In [1]: import numpy as np

In [2]: from numpy import linalg as LA

In [3]: np.set_printoptions(precision=1, suppress=True, linewidth=140)

In [4]: W0 = np.loadtxt("dump.csv", delimiter=",")

In [5]: W0.round(1) + 0
Out[5]: 
array([[-0.3, -2.2,  1.2,  0.5,  4.1,  1.3],
       [ 0.5, -0.4, -0.1, -2.6, -3.3, -2.7],
       [ 0.5, -1.2,  0.4, -3. , -2.5, -2.8],
       [ 0.5, -2. ,  0.7, -3.1, -1.7, -2.7],
       [ 0.4, -3. ,  1.3, -3. , -0.1, -2.3],
       [ 0.1, -3.5,  1.7, -1.8,  2.4, -0.8],
       [-0.2,  3.4, -1.6,  2.5, -1.4,  1.6],
       [ 0.5, -0.8,  0.2, -2.8, -2.9, -2.8],
       [ 0.2, -3.5,  1.7, -2.2,  1.8, -1.3],
       [-0.2, -2.7,  1.4,  0. ,  3.9,  0.9],
       [-0.1,  3.5, -1.7,  1.8, -2.5,  0.8],
       [-0.5,  2.3, -0.9,  3.2,  1.2,  2.7],
       [-0.4, -0.9,  0.6,  1.8,  3.9,  2.2],
       [ 0.2, -3.5,  1.7, -2.1,  2.1, -1.1],
       [-0.5, -0.1,  0.3,  2.4,  3.5,  2.6],
       [ 0.5, -1.8,  0.7, -3.1, -1.9, -2.8],
       [ 0.1,  3. , -1.5,  0.5, -3.7, -0.5],
       [ 0.5, -1.8,  0.7, -3.1, -1.9, -2.8],
       [-0.5,  1.6, -0.6,  3.1,  2.1,  2.8],
       [ 0. , -3.4,  1.7, -1.3,  3. , -0.3],
       [-0.2,  3.5, -1.6,  2.4, -1.6,  1.4],
       [ 0.1,  2.9, -1.5,  0.4, -3.7, -0.6],
       [-0.5,  1.5, -0.5,  3.1,  2.2,  2.8],
       [-0.4, -0.8,  0.6,  1.9,  3.9,  2.3],
       [ 0.4,  0.7, -0.6, -1.9, -3.9, -2.3],
       [-0.4, -0.9,  0.6,  1.8,  3.9,  2.2],
       [ 0.5, -0.9,  0.2, -2.8, -2.9, -2.8],
       [ 0.4, -3.1,  1.4, -3. ,  0.2, -2.2],
       [ 0.4, -3.1,  1.4, -3. ,  0.2, -2.2],
       [ 0.3,  1.7, -1. , -1.1, -4.1, -1.8]])

In [6]: gram = np.cov(W0, rowvar=False)

In [7]: gram.shape
Out[7]: (6, 6)

In [8]: np.corrcoef(W0.T)
Out[8]: 
array([[ 1. , -0.4,  0.2, -0.9, -0.7, -1. ],
       [-0.4,  1. , -1. ,  0.7, -0.4,  0.4],
       [ 0.2, -1. ,  1. , -0.5,  0.6, -0.3],
       [-0.9,  0.7, -0.5,  1. ,  0.4,  1. ],
       [-0.7, -0.4,  0.6,  0.4,  1. ,  0.6],
       [-1. ,  0.4, -0.3,  1. ,  0.6,  1. ]])

In [9]: Uu, s, Vt = LA.svd(W0)

In [10]: evecs = Vt[:(s > 1e-8).sum()]

In [11]: rng = np.random.default_rng(550374)

In [12]: x0 = W0[1] + -3 * W0[3] + rng.integers(2) * np.eye(6)[5]

In [13]: x0
Out[13]: array([-0.9,  5.5, -2.3,  6.8,  1.9,  5.5])

In [14]: LA.matrix_rank(np.vstack([W0, x0]))
Out[14]: np.int64(2)

In [15]: np.round(evecs.T @ evecs, 1) + 0
Out[15]: 
array([[ 0. ,  0. ,  0. , -0.1, -0.1, -0.1],
       [ 0. ,  0.5, -0.2,  0.3, -0.3,  0.2],
       [ 0. , -0.2,  0.1, -0.1,  0.2,  0. ],
       [-0.1,  0.3, -0.1,  0.4,  0.2,  0.3],
       [-0.1, -0.3,  0.2,  0.2,  0.7,  0.3],
       [-0.1,  0.2,  0. ,  0.3,  0.3,  0.3]])

In [16]: x0 = np.array([0, 0, 3, 2, 0, 3])

In [17]: a = np.maximum(W0 @ x0, 0)

In [18]: W0.T @ a
Out[18]: array([-44.4,  27. ,   8.7, 240.5, 312.1, 250.2])

In [19]: np.maximum(W0 @ (3 * x0), 0)
Out[19]: 
array([26.3,  0. ,  0. ,  0. ,  0. ,  0. , 14.7,  0. ,  0. , 20.5,  2.7, 34.5, 36.7,  0. , 39.6,  0. ,  0. ,  0. , 38.4,  4. , 12.3,  0. ,
       38.8, 37.1,  0. , 36.8,  0. ,  0. ,  0. ,  0. ])

In [20]: np.flatnonzero(a > 1e-9)
Out[20]: array([ 0,  6,  9, 10, 11, 12, 14, 18, 19, 20, 22, 23, 25])

In [21]: Xs = W0 - W0.mean(axis=0)

In [22]: evecs = LA.svd(Xs)[2][:2]

In [23]: out = Xs - Xs @ evecs.T @ evecs

In [24]: np.round(np.diag(evecs.T @ evecs), 1) + 0
Out[24]: array([0. , 0.5, 0.1, 0.4, 0.7, 0.3])

In [25]: round(float(LA.norm(out) / LA.norm(Xs)), 1)
Out[25]: 0.0

In [26]: Xs = W0 - W0.mean(axis=0)

In [27]: Uu, s, Vt = LA.svd(Xs, full_matrices=False)

In [28]: round(float((s ** 2).sum() ** 2 / (s ** 4).sum()), 1)
Out[28]: 2.0

In [29]: np.round(s ** 2 / (s ** 2).sum(), 1) + 0
Out[29]: array([0.6, 0.4, 0. , 0. , 0. , 0. ])

In [30]: (np.sign(Uu[:, 0]) == np.sign(Uu[0, 0])).astype(int)
Out[30]: array([1, 0, 0, 0, 0, 0, 1, 0, 0, 1, 1, 1, 1, 0, 1, 0, 0, 0, 1, 1, 1, 0, 1, 1, 0, 1, 0, 0, 0, 0])

In [31]: cent = np.sign(np.array([[-3, -1, 3, -2], [-1, -3, -3, -1], [-3, -1, -1, -2], [-1, -1, 1, 1]]))

In [32]: out = (np.tril(cent, -1) + np.eye(4)) @ (np.triu(cent, 1) + np.eye(4))

In [33]: vals = np.array([0, 3, 2, 0])

In [34]: mat = np.rint(out * vals @ LA.inv(out)) + 0

In [35]: mat
Out[35]: 
array([[-5., -4.,  3., -4.],
       [10.,  8., -6.,  8.],
       [ 4.,  2.,  0.,  2.],
       [ 4.,  2.,  0.,  2.]])

In [36]: # rows 2 and 3 are equal

In [37]: labels = rng.permutation(4)

In [38]: labels
Out[38]: array([2, 3, 0, 1])

In [39]: out = mat[labels][:, labels]

In [40]: np.trace(out)
Out[40]: np.float64(5.0)

In [41]: np.allclose(out, mat)
Out[41]: False

In [42]: np.diag(out)
Out[42]: array([ 0.,  2., -5.,  8.])

In [43]: out
Out[43]: 
array([[ 0.,  2.,  4.,  2.],
       [ 0.,  2.,  4.,  2.],
       [ 3., -4., -5., -4.],
       [-6.,  8., 10.,  8.]])

In [44]: gram = mat.T @ mat

In [45]: np.allclose(gram, gram.T)
Out[45]: True

In [46]: gram
Out[46]: 
array([[157., 116., -75., 116.],
       [116.,  88., -60.,  88.],
       [-75., -60.,  45., -60.],
       [116.,  88., -60.,  88.]])

In [47]: (mat @ mat.T).shape
Out[47]: (4, 4)

In [48]: np.round(LA.eigvalsh(gram)[::-1], 1) + 0
Out[48]: array([370.2,   7.8,   0. ,   0. ])

In [49]: np.round(LA.svd(mat, compute_uv=False) ** 2, 1) + 0
Out[49]: array([370.2,   7.8,   0. ,   0. ])

In [50]: proj = np.triu(np.array([[0, 1, 5, 5], [2, 2, -3, -4], [-3, 4, -3, -5], [-3, 1, 2, -4]]), 1) + np.eye(4)

In [51]: out = proj @ mat @ LA.inv(proj)

In [52]: np.trace(out), np.trace(mat)
Out[52]: (np.float64(5.0), np.float64(5.0))

In [53]: np.round(np.poly(out), 1) + 0
Out[53]: array([ 1., -5.,  6.,  0.,  0.])

In [54]: np.abs(np.diag(LA.qr(mat)[1])) > 1e-9
Out[54]: array([ True,  True, False, False])

In [55]: round(np.trace(LA.pinv(mat) @ mat), 1)
Out[55]: np.float64(2.0)

In [56]: np.round(mat @ LA.pinv(mat) @ mat, 1) + 0
Out[56]: 
array([[-5., -4.,  3., -4.],
       [10.,  8., -6.,  8.],
       [ 4.,  2.,  0.,  2.],
       [ 4.,  2.,  0.,  2.]])

In [57]: np.allclose(mat[:-1].T @ LA.lstsq(mat[:-1].T, mat[-1])[0], mat[-1])
Out[57]: True

In [58]: A = np.loadtxt("x.csv", delimiter=",")

In [59]: A
Out[59]: 
array([[ 5.,  5.,  5.,  5.],
       [ 5., 10., 10., 10.],
       [ 5., 10., 15., 15.],
       [ 5., 10., 15., 20.]])

In [60]: # symmetric, so the eigenvalues are real

In [61]: vals, evecs = LA.eig(A)

In [62]: np.sort(LA.eigvals(A @ A))
Out[62]: array([   2. ,    4.5,   25. , 1718.5])

In [63]: labels = rng.permutation(4)

In [64]: labels
Out[64]: array([2, 3, 0, 1])

In [65]: out = A[labels][:, labels]

In [66]: np.allclose(out, A)
Out[66]: False

In [67]: out
Out[67]: 
array([[15., 15.,  5., 10.],
       [15., 20.,  5., 10.],
       [ 5.,  5.,  5.,  5.],
       [10., 10.,  5., 10.]])

In [68]: x0 = np.ones(4)

In [69]: for _ in range(5):
    ...:     x0 = out @ x0
    ...:     x0 /= LA.norm(x0)
    ...:     print(round(x0 @ out @ x0, 1))
    ...: 
41.4
41.5
41.5
41.5
41.5

In [70]: np.round(LA.eigvalsh(out)[-1], 1)
Out[70]: np.float64(41.5)

In [71]: x0
Out[71]: array([0.6, 0.7, 0.2, 0.4])

In [72]: arr = np.loadtxt("a.csv", delimiter=",")

In [73]: arr
Out[73]: 
array([[ 0.3, -1.5, -1.9, -2.6,  0.3,  0.7,  1.9, -0.1, -3. ],
       [ 0.1, -0.7, -2.4, -2.9, -0.6, -0.6,  2. ,  0.2, -2.9],
       [ 0. , -1. , -1. , -2.9, -0.2,  0. ,  1.9,  0. , -2.7],
       [ 0.5, -1.1, -1.2, -3.1,  0.3,  0.4,  1.6,  0.1, -2.4],
       [ 0. , -0.7, -1.6, -2.5, -0.5, -0.2,  1.3, -0.3, -2.7],
       [-0.3, -1.3, -1.7, -2.7, -0.2, -0.4,  1.7,  0.6, -2.6],
       [ 0. , -0.6, -2.2, -2.9, -0.1,  0.2,  2.4,  0.2, -3.4],
       [-0.3, -0.9, -1.8, -3. , -0.5, -0.1,  2. , -0.8, -3.7],
       [ 0.2, -1. , -1.4, -2.8, -0.2,  0.3,  1.8,  0.5, -3.2],
       [ 0.4, -0.7, -2. , -3.4, -0.5,  0.1,  1.5, -0.1, -3.1],
       [ 0.3, -0.4, -1.9, -3.3,  0.2,  0. ,  1.9, -0.1, -2.9],
       [-1. , -3.2, -1.7, -0.2, -1.5, -0.4,  2.3, -3.5, -0.2],
       [-0.8, -3.1, -1.6,  0.4, -1.5, -0.7,  2.3, -2.9,  0. ],
       [-1. , -3.4, -2.5, -0.3, -2.1, -0.1,  1.6, -3. ,  0. ],
       [-0.5, -3.2, -1.8,  0.4, -2. ,  0.1,  2.1, -2.9,  0.3],
       [-0.5, -2.7, -1.7, -0.2, -1.9,  0.3,  2.1, -3.6,  0. ],
       [-1. , -3.2, -1.9, -0.1, -1.7,  0. ,  2. , -2.8,  0.4],
       [-1.4, -3.3, -2. , -0.2, -2. ,  0. ,  1.7, -3.1,  0.1],
       [-0.6, -2.9, -1.9, -0.1, -1.9,  0. ,  2. , -2.7,  0.1],
       [-0.6, -2.8, -1.8, -0.1, -2.2,  0.2,  1.9, -3.3,  0.5],
       [-0.8, -2.8, -1.7, -0.3, -2.6, -0.7,  1.7, -3.1, -0.2],
       [-0.7, -3.3, -2.1,  0.1, -1.7, -0.3,  1.7, -3.5,  0.2]])

In [74]: low = LA.cholesky(A)

In [75]: LA.eigvalsh(A).min() > 0
Out[75]: np.True_

In [76]: low @ low.T
Out[76]: 
array([[ 5.,  5.,  5.,  5.],
       [ 5., 10., 10., 10.],
       [ 5., 10., 15., 15.],
       [ 5., 10., 15., 20.]])

In [77]: theta = np.radians(60)

In [78]: R = np.eye(6)

In [79]: R[0, 0] = R[5, 5] = np.cos(theta)

In [80]: R[0, 5], R[5, 0] = -np.sin(theta), np.sin(theta)

In [81]: R
Out[81]: 
array([[ 0.5,  0. ,  0. ,  0. ,  0. , -0.9],
       [ 0. ,  1. ,  0. ,  0. ,  0. ,  0. ],
       [ 0. ,  0. ,  1. ,  0. ,  0. ,  0. ],
       [ 0. ,  0. ,  0. ,  1. ,  0. ,  0. ],
       [ 0. ,  0. ,  0. ,  0. ,  1. ,  0. ],
       [ 0.9,  0. ,  0. ,  0. ,  0. ,  0.5]])

In [82]: out = W0 @ R.T

In [83]: np.abs(out - W0).max(axis=0)
Out[83]: array([2.2, 0. , 0. , 0. , 0. , 1.8])

In [84]: np.round(LA.det(R), 1), np.trace(R)
Out[84]: (np.float64(1.0), np.float64(5.0))

In [85]: np.allclose(W0 @ W0.T, out @ out.T)
Out[85]: True

In [86]: u = np.array([-3, 2, 2, -2, 1, -2, 1])

In [87]: v = np.array([-5, -9, 6, -3, -4, -3, 5])

In [88]: J = np.outer(u, v)

In [89]: J
Out[89]: 
array([[ 15,  27, -18,   9,  12,   9, -15],
       [-10, -18,  12,  -6,  -8,  -6,  10],
       [-10, -18,  12,  -6,  -8,  -6,  10],
       [ 10,  18, -12,   6,   8,   6, -10],
       [ -5,  -9,   6,  -3,  -4,  -3,   5],
       [ 10,  18, -12,   6,   8,   6, -10],
       [ -5,  -9,   6,  -3,  -4,  -3,   5]])

In [90]: # row 2 repeats row 1

In [91]: u = np.array([1, 3])

In [92]: np.polyval(u, J[6])
Out[92]: array([-2, -6,  9,  0, -1,  0,  8])

In [93]: np.cross(J[6, :3], J[0, :3])
Out[93]: array([0, 0, 0])

In [94]: np.array([np.convolve(row, u, "same") for row in J])
Out[94]: 
array([[ 15,  72,  63, -45,  39,  45,  12],
       [-10, -48, -42,  30, -26, -30,  -8],
       [-10, -48, -42,  30, -26, -30,  -8],
       [ 10,  48,  42, -30,  26,  30,   8],
       [ -5, -24, -21,  15, -13, -15,  -4],
       [ 10,  48,  42, -30,  26,  30,   8],
       [ -5, -24, -21,  15, -13, -15,  -4]])

In [95]: np.convolve(J[6], u)
Out[95]: array([ -5, -24, -21,  15, -13, -15,  -4,  15])

In [96]: Uu, s, Vt = LA.svd(J)

In [97]: evecs = Vt[:(s > 1e-8).sum()]

In [98]: x0 = J[6] + 3 * J[1] + rng.integers(2) * np.eye(7)[5]

In [99]: x0
Out[99]: array([-35., -63.,  42., -21., -28., -21.,  35.])

In [100]: LA.matrix_rank(np.vstack([J, x0]))
Out[100]: np.int64(1)

In [101]: round(LA.norm(x0 - evecs.T @ evecs @ x0), 1)
Out[101]: np.float64(0.0)

In [102]: np.round(evecs.T @ evecs, 1) + 0
Out[102]: 
array([[ 0.1,  0.2, -0.1,  0.1,  0.1,  0.1, -0.1],
       [ 0.2,  0.4, -0.3,  0.1,  0.2,  0.1, -0.2],
       [-0.1, -0.3,  0.2, -0.1, -0.1, -0.1,  0.1],
       [ 0.1,  0.1, -0.1,  0. ,  0.1,  0. , -0.1],
       [ 0.1,  0.2, -0.1,  0.1,  0.1,  0.1, -0.1],
       [ 0.1,  0.1, -0.1,  0. ,  0.1,  0. , -0.1],
       [-0.1, -0.2,  0.1, -0.1, -0.1, -0.1,  0.1]])

In [103]: data = np.loadtxt("layer1.csv", delimiter=",")

In [104]: data
Out[104]: 
array([[  7.,   6.,   2.,   0.,   9.,   8.,   7.,   8.],
       [ 15.,   6.,   9.,   8.,  15.,  13.,  11.,  11.],
       [ 19.,   8.,  14.,  12.,  22.,  16.,  20.,  13.],
       [ 22.,  10.,  23.,  18.,  27.,  22.,  28.,  22.],
       [ 28.,  15.,  25.,  22.,  34.,  30.,  28.,  24.],
       [ 30.,  23.,  26.,  22.,  37.,  35.,  36.,  25.],
       [ 35.,  30.,  34.,  22.,  40.,  39.,  37.,  29.],
       [ 44.,  33.,  43.,  28.,  49.,  46.,  39.,  37.],
       [ 46.,  37.,  51.,  35.,  55.,  49.,  46.,  42.],
       [ 52.,  45.,  59.,  42.,  55.,  49.,  55.,  51.],
       [ 53.,  46.,  68.,  50.,  64.,  54.,  58.,  53.],
       [ 59.,  48.,  77.,  52.,  69.,  59.,  65.,  53.],
       [ 65.,  51.,  81.,  52.,  71.,  65.,  73.,  58.],
       [ 71.,  59.,  82.,  55.,  76.,  74.,  80.,  62.],
       [ 71.,  67.,  83.,  55.,  77.,  82.,  87.,  71.],
       [ 74.,  74.,  90.,  59.,  83.,  83.,  91.,  77.],
       [ 79.,  74.,  99.,  59.,  85.,  87.,  95.,  81.],
       [ 79.,  78., 102.,  61.,  86.,  92., 100.,  86.]])

In [105]: d = LA.norm(data[:, None] - data[None], axis=-1)

In [106]: np.unravel_index(d.round(6).argmax(), d.shape)
Out[106]: (np.int64(0), np.int64(17))

In [107]: np.flatnonzero(d[11] < d.mean() / 2)
Out[107]: array([ 9, 10, 11, 12, 13])

In [108]: d[11].round(6).argsort(kind="stable")[:4]
Out[108]: array([11, 12, 10, 13])
